% python3 -q
>>> import numpy as np
>>> np.set_printoptions(precision=2, suppress=True, linewidth=200, floatmode="fixed")
>>> Y = np.array([[2, 0], [1, 0], [1, 2]])
>>> Z = np.array([[1, 3, 1], [6, 7, 2]])
>>> W0 = Y @ Z
>>> W0
array([[ 2,  6,  2],
       [ 1,  3,  1],
       [13, 17,  5]])
>>> [round(float(x), 2) for x in np.linalg.svd(W0, compute_uv=False)[:3]]
[23.08, 2.28, 0.0]
>>> round(np.linalg.norm(W0, 2) / np.linalg.norm(W0), 2)
np.float64(1.0)
>>> np.argsort(-np.linalg.norm(W0, axis=0).round(6), kind="stable")[:3]
array([1, 0, 2])
>>> np.linalg.matrix_rank(W0, rtol=0.1)
np.int64(1)
>>> left, sv, VT = np.linalg.svd(W0)
>>> np.argmax(sv[:-1] / (sv[1:] + 1e-6)) + 1
np.int64(2)
>>> Y = left[:, :2] @ np.diag(sv[:2]) @ VT[:2]
>>> round(float(np.linalg.norm(W0 - Y) / np.linalg.norm(W0)), 2)
0.0
>>> round(float(np.abs(W0 - Y).max()), 2)
0.0
>>> np.unique(W0.round(6), axis=0).shape
(3, 3)
>>> round(np.trace(np.linalg.pinv(W0) @ W0), 2)
np.float64(2.0)
>>> np.linalg.lstsq(W0[:-1].T, W0[-1])[2]
np.int32(1)
>>> W0 @ np.linalg.pinv(W0) @ W0
array([[ 2.00,  6.00,  2.00],
       [ 1.00,  3.00,  1.00],
       [13.00, 17.00,  5.00]])
>>> np.allclose(W0[:-1].T @ np.linalg.lstsq(W0[:-1].T, W0[-1])[0], W0[-1])
False
>>> np.abs(np.diag(np.linalg.qr(W0)[1])) > 1e-9
array([ True,  True, False])
>>> np.round(np.poly(W0), 2) + 0
array([  1.00, -10.00, -18.00,   0.00])
>>> np.einsum("ii->", W0)
np.int64(10)
>>> Y = W0 / np.sqrt((W0 ** 2).mean(axis=1, keepdims=True))
>>> W0 - W0.mean(axis=1, keepdims=True)
array([[-1.33,  2.67, -1.33],
       [-0.67,  1.33, -0.67],
       [ 1.33,  5.33, -6.67]])
>>> np.linalg.norm(Y, axis=1)
array([1.73, 1.73, 1.73])
>>> M = np.load("mat.npy")
>>> M
array([[-1,  0,  0,  0],
       [ 0, -1,  0,  0],
       [ 0,  0, -4,  0],
       [ 0,  0,  0, -1]])
>>> w, evecs = np.linalg.eigh(M)
>>> evecs.T @ M @ evecs
array([[-4.00,  0.00,  0.00,  0.00],
       [ 0.00, -1.00,  0.00,  0.00],
       [ 0.00,  0.00, -1.00,  0.00],
       [ 0.00,  0.00,  0.00, -1.00]])
>>> np.linalg.eigvalsh(M + 2 * np.eye(4))
array([-2.00,  1.00,  1.00,  1.00])
>>> np.linalg.eigvalsh(M @ M)
array([ 1.00,  1.00,  1.00, 16.00])
>>> np.linalg.svd(M, compute_uv=False)
array([4.00, 1.00, 1.00, 1.00])
>>> w.sum(), np.trace(M)
(np.float64(-7.0), np.int64(-7))
>>> np.all(np.linalg.eigvalsh(M) > 0)
np.False_
>>> round(float(np.linalg.eigvalsh(M).min()), 2)
-4.0
>>> m1 = np.loadtxt("block3.csv", delimiter=",")
>>> m1
array([[-5.00,  8.00, -4.00],
       [ 0.00,  3.00,  0.00],
       [ 8.00, -8.00,  7.00]])
>>> w, evecs = np.linalg.eig(m1)
>>> np.sort(np.linalg.eigvals(np.linalg.inv(m1)))
array([-1.00,  0.33,  0.33])
>>> w
array([-1.00,  3.00,  3.00])
>>> np.sort(np.linalg.eigvals(m1.T))
array([-1.00,  3.00,  3.00])
>>> left, sv, VT = np.linalg.svd(m1)
>>> sv
array([16.79,  3.00,  0.18])
>>> Y = left[:, :2] @ np.diag(sv[:2]) @ VT[:2]
>>> np.linalg.matrix_rank(Y)
np.int64(2)
>>> np.linalg.matrix_rank(m1, rtol=0.05)
np.int64(2)
>>> np.round(np.linalg.norm(m1 - Y) / np.linalg.norm(m1), 2)
np.float64(0.01)
>>> round(float(np.linalg.norm(m1, "nuc")), 2)
19.97
>>> np.linalg.norm(m1, axis=1).argmax()
np.int64(2)
>>> m1[2] @ m1[1]
np.float64(-24.0)
>>> round(np.linalg.norm(m1[2] - m1[1]), 2)
np.float64(15.3)
>>> np.linalg.norm(m1, axis=0)
array([ 9.43, 11.70,  8.06])
>>> np.round(np.linalg.norm(m1[2], 1), 2), np.round(np.linalg.norm(m1[2], np.inf), 2)
(np.float64(23.0), np.float64(8.0))
>>> np.round(np.linalg.norm(m1) ** 2 / np.linalg.norm(m1, 2) ** 2, 2)
np.float64(1.03)
>>> np.argsort(-np.linalg.norm(m1, axis=0).round(6), kind="stable")[:3]
array([1, 0, 2])
>>> round(np.linalg.norm(m1, 2) / np.linalg.norm(m1), 2)
np.float64(0.98)
>>> np.linalg.matrix_rank(m1, rtol=0.1)
np.int64(2)
>>> np.linalg.cond(m1) > 100
np.False_
>>> Q, evecs = np.linalg.qr(m1[:, :1])[0], np.linalg.qr(m1[:, 1:])[0]
>>> sv = np.linalg.svd(Q.T @ evecs, compute_uv=False)
>>> sv
array([1.00])
>>> (sv > 0.9).sum()
np.int64(1)
>>> A = np.load("layer8.npy")
>>> A
array([[ 0, -1, -3,  3],
       [ 3,  0, -1, -3],
       [-3,  3,  0, -1],
       [-1, -3,  3,  0]])
>>> A @ (-1.0) ** np.arange(4)
array([-5.00,  5.00, -5.00,  5.00])
>>> np.allclose(A @ A.T, A.T @ A)
True
>>> A @ np.ones(4)
array([-1.00, -1.00, -1.00, -1.00])
>>> r0 = np.array([2, 2, 3])
>>> np.array([np.convolve(row, r0, "same") for row in A])
array([[-2, -8, -3, -3],
       [ 6,  7, -8, -9],
       [ 0, -3,  7, -2],
       [-8, -3, -3,  9]])
>>> np.convolve(A[0], r0)
array([ 0, -2, -8, -3, -3,  9])
>>> np.allclose(A @ A.T, A.T @ A)
True
>>> (A + A.T) / 2
array([[ 0.00,  1.00, -3.00,  1.00],
       [ 1.00,  0.00,  1.00, -3.00],
       [-3.00,  1.00,  0.00,  1.00],
       [ 1.00, -3.00,  1.00,  0.00]])
>>> A @ A
array([[  3, -18,  10,   6],
       [  6,   3, -18,  10],
       [ 10,   6,   3, -18],
       [-18,  10,   6,   3]])
>>> np.linalg.determinant(A)
Traceback (most recent call last):
  File "<python-input-74>", line 1, in <module>
    np.linalg.determinant(A)
    ^^^^^^^^^^^^^^^^^^^^^
AttributeError: module 'numpy.linalg' has no attribute 'determinant'
>>> (A - A.T) / 2
array([[ 0.00, -2.00,  0.00,  2.00],
       [ 2.00,  0.00, -2.00,  0.00],
       [ 0.00,  2.00,  0.00, -2.00],
       [-2.00,  0.00,  2.00,  0.00]])
>>> np.trace(A)
np.int64(0)
>>> X = np.load("run14.npy")
>>> X
array([[1, 0, 0],
       [1, 2, 0],
       [1, 2, 1]])
>>> # triangular: eigenvalues sit on the diagonal
>>> w, evecs = np.linalg.eig(X)
>>> np.sort(np.linalg.eigvals(X @ X))
array([1.00, 1.00, 4.00])
>>> np.prod(w)
np.float64(2.0)
>>> np.sort(np.linalg.eigvals(X.T))
array([1.00, 1.00, 2.00])
>>> np.sort(np.linalg.eigvals(np.linalg.inv(X)))
array([0.50, 1.00, 1.00])
>>> left, sv = np.linalg.svd(X)
Traceback (most recent call last):
  File "<python-input-85>", line 1, in <module>
    left, sv = np.linalg.svd(X)
    ^^^^^^^^
ValueError: too many values to unpack (expected 2)
>>> left, sv, VT = np.linalg.svd(X, full_matrices=False)
>>> left.shape, sv.shape, VT.shape
((3, 3), (3,), (3, 3))
>>> np.cumsum(sv ** 2) / np.sum(sv ** 2)
array([0.89, 0.96, 1.00])
>>> np.round(left.T @ X @ VT.T, 2) + 0
array([[3.28, 0.00, 0.00],
       [0.00, 0.90, 0.00],
       [0.00, 0.00, 0.68]])
>>> sv
array([3.28, 0.90, 0.68])
>>> np.round(left.T @ left, 2) + 0
array([[1.00, 0.00, 0.00],
       [0.00, 1.00, 0.00],
       [0.00, 0.00, 1.00]])
>>> np.round(VT @ VT.T, 2) + 0
array([[1.00, 0.00, 0.00],
       [0.00, 1.00, 0.00],
       [0.00, 0.00, 1.00]])
>>> (sv > 1e-8).sum()
np.int64(3)
>>> sv / sv[0]
array([1.00, 0.27, 0.21])
>>> Q = X.astype(float).copy()
>>> for j in range(3):
...     Q[:, j] -= Q[:, :j] @ (Q[:, :j].T @ Q[:, j])
...     Q[:, j] /= np.linalg.norm(Q[:, j])
... 
>>> np.round(Q.T @ X, 2) + 0
array([[1.73, 2.31, 0.58],
       [0.00, 1.63, 0.41],
       [0.00, 0.00, 0.71]])
>>> Q.round(2) + 0
array([[ 0.58, -0.82,  0.00],
       [ 0.58,  0.41, -0.71],
       [ 0.58,  0.41,  0.71]])
>>> np.round(Q.T @ Q, 2) + 0
array([[1.00, 0.00, 0.00],
       [0.00, 1.00, 0.00],
       [0.00, 0.00, 1.00]])
>>> Q, evecs = np.linalg.qr(X[:, :2])[0], np.linalg.qr(X[:, 2:])[0]
>>> sv = np.linalg.svd(Q.T @ evecs, compute_uv=False)
>>> round(float(np.linalg.norm(Q @ Q.T - evecs @ evecs.T, 2)), 2)
1.0
>>> rng = np.random.default_rng(48)
>>> z = rng.permutation(3)
>>> Y = X[:, z] * rng.choice([-1, 1], 3)
>>> Y
array([[ 0,  1,  0],
       [ 0,  1,  2],
       [-1,  1,  2]])
>>> left, _, VT = np.linalg.svd(X.T @ Y)
>>> z
array([2, 0, 1])
>>> sv = 20 * 0.5 ** np.arange(3)
>>> Q, _ = np.linalg.qr(np.array([[2.4, -0.8, 0.0], [0.6, 1.6, -2.1], [0.3, 0.1, 0.3]]))
>>> feats = rng.normal(size=(26, 3)) * sv @ Q
>>> feats
array([[-26.87,   5.93,  -7.92],
       [-15.28,  10.32,   1.09],
       [-24.52,  -1.34,  -1.33],
       [ 20.85,  -4.63,  -1.61],
       [-27.71,   0.93,   1.06],
       [-22.10,   1.64,  -4.77],
       [  2.25,   0.70,  -3.08],
       [ -0.66,   8.49,   1.24],
       [  3.83,  -2.26,  12.39],
       [  6.74, -10.05,  -5.93],
       [-11.47,  -5.94,  -0.55],
       [ -0.70,  -5.81,   4.93],
       [-44.98,  23.59,  -1.56],
       [-28.01,  -1.61,   4.20],
       [-24.90,   5.25,  -2.13],
       [ 24.40,   0.70,  -0.19],
       [-33.23,  -0.27,  -8.25],
       [ -3.23,   0.72,  -2.00],
       [ 14.45,   2.57,  11.55],
       [ 37.44,   7.40,  13.68],
       [ -3.75,   3.31,   3.21],
       [ 14.11,  -0.50,  -7.08],
       [ 27.39, -21.78,   7.17],
       [  3.46,   3.75,   5.13],
       [-12.01,   2.37,  -1.23],
       [ 17.52,  -3.49,   0.82]])
>>> Y = np.c_[feats[:, :2] @ np.array([[0, 0], [1, 1]]), np.array([0, -3, 0, 3, 3, 3, 0, 2, 2, 0, -1, -3, 2, -1, 2, -3, -2, 0, 3, 2, -3, -1, 1, 1, 2, -3])]
>>> Y
array([[  5.93,   5.93,   0.00],
       [ 10.32,  10.32,  -3.00],
       [ -1.34,  -1.34,   0.00],
       [ -4.63,  -4.63,   3.00],
       [  0.93,   0.93,   3.00],
       [  1.64,   1.64,   3.00],
       [  0.70,   0.70,   0.00],
       [  8.49,   8.49,   2.00],
       [ -2.26,  -2.26,   2.00],
       [-10.05, -10.05,   0.00],
       [ -5.94,  -5.94,  -1.00],
       [ -5.81,  -5.81,  -3.00],
       [ 23.59,  23.59,   2.00],
       [ -1.61,  -1.61,  -1.00],
       [  5.25,   5.25,   2.00],
       [  0.70,   0.70,  -3.00],
       [ -0.27,  -0.27,  -2.00],
       [  0.72,   0.72,   0.00],
       [  2.57,   2.57,   3.00],
       [  7.40,   7.40,   2.00],
       [  3.31,   3.31,  -3.00],
       [ -0.50,  -0.50,  -1.00],
       [-21.78, -21.78,   1.00],
       [  3.75,   3.75,   1.00],
       [  2.37,   2.37,   2.00],
       [ -3.49,  -3.49,  -3.00]])
>>> np.linalg.norm(np.linalg.qr(feats)[0].T @ Y, axis=0) ** 2 / ((Y ** 2).sum(axis=0) + 1e-12)
array([1.00, 1.00, 0.08])
>>> np.round(np.linalg.lstsq(feats, Y[:, 0])[0], 2) + 0
array([0.00, 1.00, 0.00])
>>> np.round(np.linalg.norm(Y - feats @ np.linalg.lstsq(feats, Y)[0], axis=0), 2) + 0
array([ 0.00,  0.00, 10.23])
>>> w1 = np.array([[-4, -3, -3, -3, -2, 4],
...     [5, -4, 4, -3, -5, -2],
...     [3, 4, -3, 4, -4, 2]])
>>> beta = np.array([2, 0, 2, 3, -3, -2])
>>> H = np.maximum(Y @ w1 + beta, 0)
>>> (H > 0).mean(axis=0)
array([0.62, 0.42, 0.65, 0.46, 0.46, 0.42])
>>> Z = np.array([[0, 2, 0], [2, 1, 2], [2, 2, 2], [1, 0, 2], [2, 2, 0], [2, 0, 0]])
>>> w1 @ Z
array([[-11, -21, -18],
       [-17,   4,  -6],
       [  2,  -4,  10]])
>>> Xs = (feats - feats.mean(axis=0)) / feats.std(axis=0)
>>> Xs.std(axis=0)
array([1.00, 1.00, 1.00])
>>> np.argwhere(np.abs(Xs) > 2)
array([[ 8,  2],
       [12,  1],
       [19,  0],
       [19,  2],
       [22,  1]])
>>> beta = np.linalg.lstsq(np.delete(Xs, 0, axis=1), Xs[:, 0])[0]
>>> beta
array([-0.42,  0.43])
>>> mat = np.load("x.npy")
>>> mat
array([[-0.97,  1.94, -2.08],
       [ 1.50, -2.38, -1.04],
       [-0.67,  0.72,  2.83],
       [ 1.54, -2.55, -0.37],
       [ 1.11, -1.54, -2.33],
       [ 1.53, -2.51, -0.61],
       [-1.54,  2.56,  0.27],
       [ 1.44, -2.24, -1.37],
       [-0.43,  1.13, -2.74],
       [ 1.27, -2.34,  1.38],
       [ 0.91, -1.86,  2.17],
       [-1.28,  2.36, -1.34],
       [-0.46,  0.35,  2.94],
       [ 1.46, -2.55,  0.60],
       [-1.53,  2.51,  0.60],
       [ 0.52, -0.45, -2.92],
       [-1.51,  2.43,  0.91],
       [ 0.31, -0.08, -2.98],
       [-1.18,  2.23, -1.63],
       [ 0.93, -1.88,  2.14],
       [-1.31,  2.39, -1.25]])
>>> # null space of dimension 1
>>> left, sv, VT = np.linalg.svd(mat)
>>> evecs = VT[:(sv > 1e-8).sum()]
>>> vec = mat[6] + -3 * mat[0] + rng.integers(2) * np.eye(3)[1]
>>> vec
array([ 1.36, -2.24,  6.50])
>>> np.allclose(evecs.T @ evecs @ vec, vec)
False
